In [1]: import numpy as np

In [2]: import numpy.linalg as la

In [3]: np.set_printoptions(precision=2, suppress=True, linewidth=100)

In [4]: X = np.loadtxt("block10.csv", delimiter=",")

In [5]: X
Out[5]: 
array([[ 0.38, -1.96, -0.5 , -0.96, -0.57],
       [ 1.14, -1.88,  0.5 , -0.88, -0.46],
       [ 0.76,  0.24,  1.08,  0.16,  0.16]])

In [6]: # rank 2

In [7]: np.unique(X.round(6), axis=0).shape
Out[7]: (3, 5)

In [8]: np.round(np.trace(la.pinv(X) @ X), 2)
Out[8]: np.float64(2.0)

In [9]: np.allclose(X[:-1].T @ la.lstsq(X[:-1].T, X[-1])[0], X[-1])
Out[9]: True

In [10]: X @ la.pinv(X) @ X
Out[10]: 
array([[ 0.38, -1.96, -0.5 , -0.96, -0.57],
       [ 1.14, -1.88,  0.5 , -0.88, -0.46],
       [ 0.76,  0.24,  1.08,  0.16,  0.16]])

In [11]: left, sv, vt = la.svd(X)

In [12]: V = vt[:(sv > 1e-8).sum()]

In [13]: rng = np.random.default_rng(970032)

In [14]: x0 = X[1] + 3 * X[0] + rng.integers(2) * np.eye(5)[3]

In [15]: x0
Out[15]: array([ 2.28, -7.76, -1.  , -3.76, -2.17])

In [16]: la.matrix_rank(np.vstack([X, x0]))
Out[16]: np.int64(2)

In [17]: left, sv, vt = la.svd(X)

In [18]: sv.round(2) + 0
Out[18]: array([3.28, 1.63, 0.  ])

In [19]: np.argmax(sv[:-1] / (sv[1:] + 1e-6)) + 1
Out[19]: np.int64(2)

In [20]: Y = left[:, :2] @ np.diag(sv[:2]) @ vt[:2]

In [21]: np.round(np.abs(X - Y).max(), 2)
Out[21]: np.float64(0.0)

In [22]: la.matrix_rank(Y)
Out[22]: np.int64(2)

In [23]: round(la.norm(X - Y, 2), 2), round(float(sv[2]), 2)
Out[23]: (np.float64(0.0), 0.0)

In [24]: round(la.norm(X - Y) / la.norm(X), 2)
Out[24]: np.float64(0.0)

In [25]: data = np.array([[-1, 5, -5], [0, 0, 2], [0, 0, -4]])

In [26]: # null space of dimension 1

In [27]: la.cond(data) > 100
Out[27]: np.True_

In [28]: round(la.norm(data, 2) / la.norm(data), 2)
Out[28]: np.float64(0.94)

In [29]: idx = rng.permutation(3)

In [30]: idx
Out[30]: array([0, 2, 1])

In [31]: Y = data[idx][:, idx]

In [32]: np.trace(Y)
Out[32]: np.int64(-5)

In [33]: np.sort(np.abs(la.eigvals(Y)))
Out[33]: array([0., 1., 4.])

In [34]: def softmax(z):
    ...:     e = np.exp(z - z.max(axis=-1, keepdims=True))
    ...:     return e / e.sum(axis=-1, keepdims=True)
    ...: 

In [35]: softmax(data).sum(axis=1)
Out[35]: array([1., 1., 1.])

In [36]: np.round(softmax(10 * data[0]), 2) + 0
Out[36]: array([0., 1., 0.])

In [37]: np.round(softmax(data[0]), 2) + 0
Out[37]: array([0., 1., 0.])

In [38]: np.round(softmax(data[0] + 2), 2) + 0
Out[38]: array([0., 1., 0.])

In [39]: att = data @ data.T / np.sqrt(3)

In [40]: np.round(softmax(att + np.triu(np.full(att.shape, -np.inf), 1)), 2) + 0
Out[40]: 
array([[1.  , 0.  , 0.  ],
       [0.  , 1.  , 0.  ],
       [0.91, 0.  , 0.09]])

In [41]: feats = np.load("arr.npy")

In [42]: feats
Out[42]: 
array([[  6.,  -9.,   1.,   3.],
       [ 10., -17.,   2.,   6.],
       [ 10., -17.,  -1.,   9.],
       [ 10., -17.,  -4.,  12.]])

In [43]: # null space of dimension 1

In [44]: np.round(la.norm(feats, 2) / la.norm(feats), 2)
Out[44]: np.float64(0.99)

In [45]: la.matrix_rank(feats, rtol=0.1)
Out[45]: np.int64(2)

In [46]: W0 = np.load("layer16.npy")

In [47]: W0
Out[47]: 
array([[25, 19, 21],
       [19, 26, 18],
       [21, 18, 18]])

In [48]: # rows and columns are dependent

In [49]: Y = W0[0, 0] * W0[1:] - np.outer(W0[1:, 0], W0[0])

In [50]: Y
Out[50]: 
array([[  0, 289,  51],
       [  0,  51,   9]])

In [51]: np.flatnonzero(~Y.round(6).any(axis=1))
Out[51]: array([], dtype=int64)

In [52]: mat = np.load("data.npy")

In [53]: mat
Out[53]: 
array([[-0.5 ,  0.87,  0.  ,  0.  ,  0.  ],
       [-0.87, -0.5 ,  0.  ,  0.  ,  0.  ],
       [ 0.  ,  0.  ,  1.  ,  0.  ,  0.  ],
       [ 0.  ,  0.  ,  0.  ,  1.  ,  0.  ],
       [ 0.  ,  0.  ,  0.  ,  0.  ,  1.  ]])

In [54]: # 4 blocks once reordered

In [55]: Y = la.invert(mat)
Traceback (most recent call last):
  Cell In[55], line 1
    Y = la.invert(mat)
AttributeError: module 'numpy.linalg' has no attribute 'invert'


In [56]: Y = la.inv(mat)

In [57]: round(la.slogdet(mat)[0], 2)
Out[57]: np.float64(1.0)

In [58]: la.det(mat) * Y
Out[58]: 
array([[-0.5 , -0.87, -0.  , -0.  , -0.  ],
       [ 0.87, -0.5 ,  0.  ,  0.  ,  0.  ],
       [ 0.  ,  0.  ,  1.  ,  0.  ,  0.  ],
       [ 0.  ,  0.  ,  0.  ,  1.  ,  0.  ],
       [ 0.  ,  0.  ,  0.  ,  0.  ,  1.  ]])

In [59]: round(la.det(mat) * la.det(Y), 2)
Out[59]: np.float64(1.0)
